% ipython --no-banner

In [1]: import numpy as np

In [2]: from numpy import linalg as LA

In [3]: np.set_printoptions(precision=2, suppress=True, linewidth=100, floatmode="fixed")

In [4]: rnd = lambda a: np.round(a, 2) + 0

In [5]: rng = np.random.default_rng(46689)

In [6]: z = rng.integers(0, 3, 9)

In [7]: X = (z[:, None] == z) * 2 + np.eye(9)

In [8]: X
Out[8]: 
array([[3.00, 0.00, 2.00, 0.00, 2.00, 0.00, 0.00, 0.00, 0.00],
       [0.00, 3.00, 0.00, 2.00, 0.00, 0.00, 2.00, 2.00, 2.00],
       [2.00, 0.00, 3.00, 0.00, 2.00, 0.00, 0.00, 0.00, 0.00],
       [0.00, 2.00, 0.00, 3.00, 0.00, 0.00, 2.00, 2.00, 2.00],
       [2.00, 0.00, 2.00, 0.00, 3.00, 0.00, 0.00, 0.00, 0.00],
       [0.00, 0.00, 0.00, 0.00, 0.00, 3.00, 0.00, 0.00, 0.00],
       [0.00, 2.00, 0.00, 2.00, 0.00, 0.00, 3.00, 2.00, 2.00],
       [0.00, 2.00, 0.00, 2.00, 0.00, 0.00, 2.00, 3.00, 2.00],
       [0.00, 2.00, 0.00, 2.00, 0.00, 0.00, 2.00, 2.00, 3.00]])

In [9]: vals, vecs = LA.eigh(X)

In [10]: x = np.array([0, -2, -1, 0, -2, 0, 0, 2, 2])

In [11]: print(x @ X @ x)
43.0

In [12]: rnd(LA.eigvalsh(X[1:, 1:]))
Out[12]: array([ 1.00,  1.00,  1.00,  1.00,  1.00,  3.00,  5.00, 11.00])

In [13]: rnd(vecs * np.sqrt(vals) @ vecs.T)
Out[13]: 
array([[1.55, 0.00, 0.55, 0.00, 0.55, 0.00, 0.00, 0.00, 0.00],
       [0.00, 1.46, 0.00, 0.46, 0.00, 0.00, 0.46, 0.46, 0.46],
       [0.55, 0.00, 1.55, 0.00, 0.55, 0.00, 0.00, 0.00, 0.00],
       [0.00, 0.46, 0.00, 1.46, 0.00, 0.00, 0.46, 0.46, 0.46],
       [0.55, 0.00, 0.55, 0.00, 1.55, 0.00, 0.00, 0.00, 0.00],
       [0.00, 0.00, 0.00, 0.00, 0.00, 1.73, 0.00, 0.00, 0.00],
       [0.00, 0.46, 0.00, 0.46, 0.00, 0.00, 1.46, 0.46, 0.46],
       [0.00, 0.46, 0.00, 0.46, 0.00, 0.00, 0.46, 1.46, 0.46],
       [0.00, 0.46, 0.00, 0.46, 0.00, 0.00, 0.46, 0.46, 1.46]])

In [14]: x = np.ones(9)

In [15]: for _ in range(3):
    ...:     x = X @ x
    ...:     x /= LA.norm(x)
    ...:     print(round(x @ X @ x, 2))
    ...: 
10.13
10.63
10.85

In [16]: print(rnd(x))
[0.11 0.44 0.11 0.44 0.11 0.01 0.44 0.44 0.44]

In [17]: m1 = np.loadtxt("case2.csv", delimiter=",")

In [18]: m1
Out[18]: 
array([[1.00, 6.00, 3.00, 6.00, 9.00, 1.00, 0.00, 7.00, 2.00, 6.00, 8.00],
       [7.00, 2.00, 4.00, 6.00, 6.00, 8.00, 2.00, 6.00, 7.00, 5.00, 0.00],
       [8.00, 2.00, 1.00, 2.00, 6.00, 1.00, 1.00, 8.00, 4.00, 5.00, 4.00],
       [9.00, 0.00, 8.00, 5.00, 8.00, 8.00, 0.00, 3.00, 4.00, 3.00, 1.00],
       [2.00, 5.00, 5.00, 0.00, 5.00, 3.00, 2.00, 3.00, 7.00, 0.00, 9.00],
       [3.00, 3.00, 5.00, 6.00, 4.00, 8.00, 4.00, 2.00, 2.00, 7.00, 6.00],
       [0.00, 6.00, 4.00, 6.00, 7.00, 1.00, 0.00, 3.00, 8.00, 6.00, 4.00],
       [1.00, 6.00, 3.00, 6.00, 9.00, 1.00, 0.00, 7.00, 2.00, 6.00, 8.00],
       [8.00, 0.00, 0.00, 2.00, 7.00, 4.00, 8.00, 2.00, 6.00, 7.00, 7.00]])

In [19]: Uu, s, Vt = LA.svd(m1)

In [20]: vecs = Vt[:(s > 1e-8).sum()]

In [21]: x = m1[8] + 3 * m1[7] + rng.integers(2) * np.eye(11)[3]

In [22]: x
Out[22]: array([11.00, 18.00,  9.00, 20.00, 34.00,  7.00,  8.00, 23.00, 12.00, 25.00, 31.00])

In [23]: rnd(np.diag(vecs.T @ vecs))
Out[23]: array([0.79, 0.38, 0.69, 0.48, 0.90, 0.80, 0.57, 0.84, 0.93, 0.81, 0.81])

In [24]: np.allclose(vecs.T @ vecs @ x, x)
Out[24]: True

In [25]: rnd(LA.norm(m1, 2) / LA.norm(m1))
Out[25]: np.float64(0.88)

In [26]: [round(float(x), 2) for x in LA.svd(m1, compute_uv=False)[:3]]
Out[26]: [44.8, 15.77, 11.12]

In [27]: print(LA.matrix_rank(m1, rtol=0.1))
6

In [28]: np.allclose(m1[:-1].T @ LA.lstsq(m1[:-1].T, m1[-1])[0], m1[-1])
Out[28]: False

In [29]: rnd(m1 @ LA.pinv(m1) @ m1)
Out[29]: 
array([[1.00, 6.00, 3.00, 6.00, 9.00, 1.00, 0.00, 7.00, 2.00, 6.00, 8.00],
       [7.00, 2.00, 4.00, 6.00, 6.00, 8.00, 2.00, 6.00, 7.00, 5.00, 0.00],
       [8.00, 2.00, 1.00, 2.00, 6.00, 1.00, 1.00, 8.00, 4.00, 5.00, 4.00],
       [9.00, 0.00, 8.00, 5.00, 8.00, 8.00, 0.00, 3.00, 4.00, 3.00, 1.00],
       [2.00, 5.00, 5.00, 0.00, 5.00, 3.00, 2.00, 3.00, 7.00, 0.00, 9.00],
       [3.00, 3.00, 5.00, 6.00, 4.00, 8.00, 4.00, 2.00, 2.00, 7.00, 6.00],
       [0.00, 6.00, 4.00, 6.00, 7.00, 1.00, 0.00, 3.00, 8.00, 6.00, 4.00],
       [1.00, 6.00, 3.00, 6.00, 9.00, 1.00, 0.00, 7.00, 2.00, 6.00, 8.00],
       [8.00, 0.00, 0.00, 2.00, 7.00, 4.00, 8.00, 2.00, 6.00, 7.00, 7.00]])

In [30]: np.abs(np.diag(LA.qr(m1)[1])) > 1e-9
Out[30]: array([ True,  True,  True,  True,  True,  True,  True,  True, False])

In [31]: rnd(np.trace(LA.pinv(m1) @ m1))
Out[31]: np.float64(8.0)

In [32]: LA.lstsq(m1[:-1].T, m1[-1])[2]
Out[32]: np.int32(7)

In [33]: np.unique(m1.round(6), axis=0).shape
Out[33]: (8, 11)

In [34]: J = np.loadtxt("out1.csv", delimiter=",")

In [35]: print(J)
[[ 2.00  3.00  0.00  0.00  0.00  0.00  1.00  0.00  2.00  1.00  0.00  1.00  2.00  2.00  0.00]
 [ 3.00  1.00  0.00  2.00  2.00  3.00  1.00  3.00  2.00  2.00  1.00  3.00  2.00  0.00  0.00]
 [ 1.00  2.00 21.00  1.00  1.00  2.00  3.00  2.00  0.00  0.00  0.00  3.00  1.00  2.00  3.00]
 [ 3.00  2.00  0.00 23.00  2.00  1.00  2.00  0.00  2.00  3.00  0.00  1.00  1.00  2.00  0.00]
 [ 0.00  2.00  1.00  0.00 41.00  2.00  0.00  1.00  3.00  2.00  0.00  3.00  0.00  2.00  2.00]
 [ 2.00  0.00  0.00  1.00  3.00  1.00  2.00  3.00  1.00  3.00  0.00  0.00  2.00  3.00  2.00]
 [ 2.00  2.00  0.00  2.00  1.00  3.00 42.00  0.00  0.00  0.00  0.00  2.00  2.00  2.00  1.00]
 [ 2.00  2.00  3.00  3.00  2.00  2.00  1.00 23.00  3.00  0.00  1.00  3.00  0.00  3.00  2.00]
 [ 3.00  2.00  1.00  3.00  3.00  2.00  1.00  1.00 22.00  2.00  0.00  3.00  0.00  1.00  2.00]
 [ 1.00  3.00  0.00  1.00  3.00  3.00  2.00  0.00  3.00 23.00  3.00  1.00  0.00  2.00  0.00]
 [ 1.00  3.00  1.00  3.00  3.00  2.00  2.00  1.00  3.00  2.00  1.00  0.00  2.00  0.00  3.00]
 [ 3.00  3.00  0.00  1.00  3.00  3.00  3.00  3.00  2.00  3.00  0.00 42.00  3.00  1.00  1.00]
 [ 0.00  1.00  1.00  3.00  3.00  2.00  0.00  0.00  1.00  3.00  1.00  2.00 43.00  0.00  3.00]
 [ 3.00  3.00  2.00  0.00  1.00  2.00  2.00  1.00  0.00  2.00  0.00  2.00  3.00 42.00  1.00]
 [ 2.00  1.00  2.00  0.00  3.00  2.00  0.00  0.00  2.00  3.00  1.00  1.00  3.00  0.00  1.00]]

In [36]: A2 = J[0, 0] * J[1:] - np.outer(J[1:, 0], J[0])

In [37]: A2
Out[37]: 
array([[ 0.00, -7.00,  0.00,  4.00,  4.00,  6.00, -1.00,  6.00, -2.00,  1.00,  2.00,  3.00, -2.00,
        -6.00,  0.00],
       [ 0.00,  1.00, 42.00,  2.00,  2.00,  4.00,  5.00,  4.00, -2.00, -1.00,  0.00,  5.00,  0.00,
         2.00,  6.00],
       [ 0.00, -5.00,  0.00, 46.00,  4.00,  2.00,  1.00,  0.00, -2.00,  3.00,  0.00, -1.00, -4.00,
        -2.00,  0.00],
       [ 0.00,  4.00,  2.00,  0.00, 82.00,  4.00,  0.00,  2.00,  6.00,  4.00,  0.00,  6.00,  0.00,
         4.00,  4.00],
       [ 0.00, -6.00,  0.00,  2.00,  6.00,  2.00,  2.00,  6.00, -2.00,  4.00,  0.00, -2.00,  0.00,
         2.00,  4.00],
       [ 0.00, -2.00,  0.00,  4.00,  2.00,  6.00, 82.00,  0.00, -4.00, -2.00,  0.00,  2.00,  0.00,
         0.00,  2.00],
       [ 0.00, -2.00,  6.00,  6.00,  4.00,  4.00,  0.00, 46.00,  2.00, -2.00,  2.00,  4.00, -4.00,
         2.00,  4.00],
       [ 0.00, -5.00,  2.00,  6.00,  6.00,  4.00, -1.00,  2.00, 38.00,  1.00,  0.00,  3.00, -6.00,
        -4.00,  4.00],
       [ 0.00,  3.00,  0.00,  2.00,  6.00,  6.00,  3.00,  0.00,  4.00, 45.00,  6.00,  1.00, -2.00,
         2.00,  0.00],
       [ 0.00,  3.00,  2.00,  6.00,  6.00,  4.00,  3.00,  2.00,  4.00,  3.00,  2.00, -1.00,  2.00,
        -2.00,  6.00],
       [ 0.00, -3.00,  0.00,  2.00,  6.00,  6.00,  3.00,  6.00, -2.00,  3.00,  0.00, 81.00,  0.00,
        -4.00,  2.00],
       [ 0.00,  2.00,  2.00,  6.00,  6.00,  4.00,  0.00,  0.00,  2.00,  6.00,  2.00,  4.00, 86.00,
         0.00,  6.00],
       [ 0.00, -3.00,  4.00,  0.00,  2.00,  4.00,  1.00,  2.00, -6.00,  1.00,  0.00,  1.00,  0.00,
        78.00,  2.00],
       [ 0.00, -4.00,  4.00,  0.00,  6.00,  4.00, -2.00,  0.00,  0.00,  4.00,  2.00,  0.00,  2.00,
        -4.00,  2.00]])

In [38]: LA.matrix_rank(A2), LA.matrix_rank(J)
Out[38]: (np.int64(14), np.int64(15))

In [39]: J[:, 0] / J[0, 0]
Out[39]: array([1.00, 1.50, 0.50, 1.50, 0.00, 1.00, 1.00, 1.00, 1.50, 0.50, 0.50, 1.50, 0.00, 1.50, 1.00])

In [40]: A2 @ A2
---------------------------------------------------------------------------
ValueError                                Traceback (most recent call last)
Cell In[40], line 1
----> 1 A2 @ A2

ValueError: matmul: Input operand 1 has a mismatch in its core dimension 0, with gufunc signature (n?,k),(k,m?)->(n?,m?) (size 14 is different from 15)

In [41]: cov = A2.T @ A2

In [42]: np.trace(cov), (A2 ** 2).sum()
Out[42]: (np.float64(45088.0), np.float64(45088.0))

In [43]: LA.matrix_rank(cov)
Out[43]: np.int64(14)

In [44]: f = np.array([-1, 2, 0, 1, 1, 1, -2, -1, -2, 1, 0, 2, 0, 0, -1])

In [45]: A2 = J + np.outer(f, np.eye(15)[14])

In [46]: rnd(LA.det(A2) / LA.det(J)), rnd(1 + LA.solve(J, f)[14])
Out[46]: (np.float64(0.69), np.float64(0.69))

In [47]: W = np.array([[2, 3],
    ...:     [2, 0],
    ...:     [3, 2],
    ...:     [1, 0],
    ...:     [2, 3],
    ...:     [3, 0],
    ...:     [1, 2],
    ...:     [1, 1],
    ...:     [1, 1],
    ...:     [0, 3],
    ...:     [2, 1],
    ...:     [0, 3],
    ...:     [3, 0],
    ...:     [2, 1],
    ...:     [0, 2]])

In [48]: b = np.array([3, 2])

In [49]: hid = np.maximum(J @ W + b, 0)

In [50]: LA.matrix_rank(hid)
Out[50]: np.int64(2)

In [51]: hid
Out[51]: 
array([[ 26.00,  20.00],
       [ 40.00,  40.00],
       [ 93.00,  75.00],
       [ 54.00,  37.00],
       [106.00, 152.00],
       [ 35.00,  41.00],
       [ 76.00, 105.00],
       [ 68.00,  65.00],
       [ 57.00,  67.00],
       [ 42.00,  98.00],
       [ 43.00,  37.00],
       [ 50.00, 169.00],
       [155.00,  36.00],
       [125.00,  79.00],
       [ 40.00,  38.00]])

In [52]: cent = np.array([[1, 1, 2], [0, 5, 2]])

In [53]: W @ cent
Out[53]: 
array([[ 2, 17, 10],
       [ 2,  2,  4],
       [ 3, 13, 10],
       [ 1,  1,  2],
       [ 2, 17, 10],
       [ 3,  3,  6],
       [ 1, 11,  6],
       [ 1,  6,  4],
       [ 1,  6,  4],
       [ 0, 15,  6],
       [ 2,  7,  6],
       [ 0, 15,  6],
       [ 3,  3,  6],
       [ 2,  7,  6],
       [ 0, 10,  4]])

In [54]: (hid @ cent).round(6).argmax(axis=1)
Out[54]: array([1, 1, 1, 1, 1, 1, 1, 1, 1, 1, 1, 1, 2, 1, 1])

In [55]: A2 = J + rng.integers(-2, 3, (15, 14)) @ rng.integers(-2, 3, (14, 15))

In [56]: A2
Out[56]: 
array([[  1.00,  -5.00,  -1.00,  -4.00,  -6.00,  12.00,   9.00,  -6.00,  10.00,  -3.00,   5.00,
          1.00,  12.00,   1.00,   7.00],
       [  1.00,   5.00,  -5.00,  -9.00,   9.00,  -3.00,   7.00, -10.00,   1.00,   1.00, -18.00,
        -12.00,   2.00, -13.00,  -2.00],
       [  6.00,   0.00,  24.00,  11.00,   6.00,   7.00,  -6.00,  10.00,  -6.00,  19.00,  -2.00,
         26.00,  -1.00,  12.00,  -3.00],
       [  8.00,  -1.00,   3.00,  33.00,  12.00,   1.00,   4.00,   6.00,  -7.00,  18.00,  -2.00,
         16.00,   5.00,   6.00,   3.00],
       [ -6.00,  -3.00,  -6.00,   0.00,  43.00,  -8.00,  -3.00,   2.00,   9.00,   9.00, -10.00,
          6.00,  -4.00,   7.00, -12.00],
       [ -2.00,  -4.00,   0.00,  -2.00,   8.00,  -4.00,   1.00,   6.00,  -5.00,  -4.00,   1.00,
          1.00, -10.00,  -5.00,  12.00],
       [  3.00,   3.00,   4.00,   7.00,   3.00,  10.00,  36.00,   1.00,  -1.00, -10.00,   5.00,
         11.00,  -8.00,  -3.00,   2.00],
       [  6.00,   1.00,   2.00,  13.00,   0.00,   1.00,   9.00,  16.00,   1.00,  -3.00,  -4.00,
          2.00,  -3.00,   3.00,  12.00],
       [ -6.00,  14.00,   9.00,  -4.00,   0.00,   9.00,   2.00,   4.00,  25.00,   3.00,   6.00,
          9.00,   9.00,   9.00,   8.00],
       [ 11.00,   4.00,   2.00,  14.00,   6.00,   4.00,   0.00,   2.00,  -2.00,  43.00,  -8.00,
          6.00,   8.00,   8.00,  -5.00],
       [  2.00,   4.00,   1.00,   2.00,   3.00,  -1.00,   0.00,   1.00,  -2.00, -13.00,  16.00,
          7.00,  -2.00,  -3.00,   7.00],
       [ -4.00,  13.00,  13.00,  -4.00,   1.00,  16.00, -15.00,  -2.00,  11.00, -10.00,   5.00,
         32.00,  11.00,   7.00,  -9.00],
       [  2.00,  -3.00,   2.00,   8.00,   7.00,  -4.00,   2.00,  -6.00,  -6.00,   6.00,  -1.00,
         15.00,  37.00,   4.00,  16.00],
       [ 13.00,   1.00,  -2.00,   1.00,   8.00,   4.00,  16.00,  -4.00,  -8.00,   7.00, -12.00,
         -2.00,  -8.00,  28.00,  16.00],
       [  4.00,   2.00,   7.00,   9.00,  10.00,   5.00,  -2.00,   9.00,  -2.00,  20.00,  -4.00,
          8.00,   7.00,   6.00,  -4.00]])

In [57]: np.abs(A2 - J).sum(axis=1)
Out[57]: 
array([ 81.00, 105.00, 115.00,  91.00,  83.00,  70.00,  68.00,  58.00,  89.00,  94.00,  61.00,
       134.00,  78.00, 114.00,  86.00])
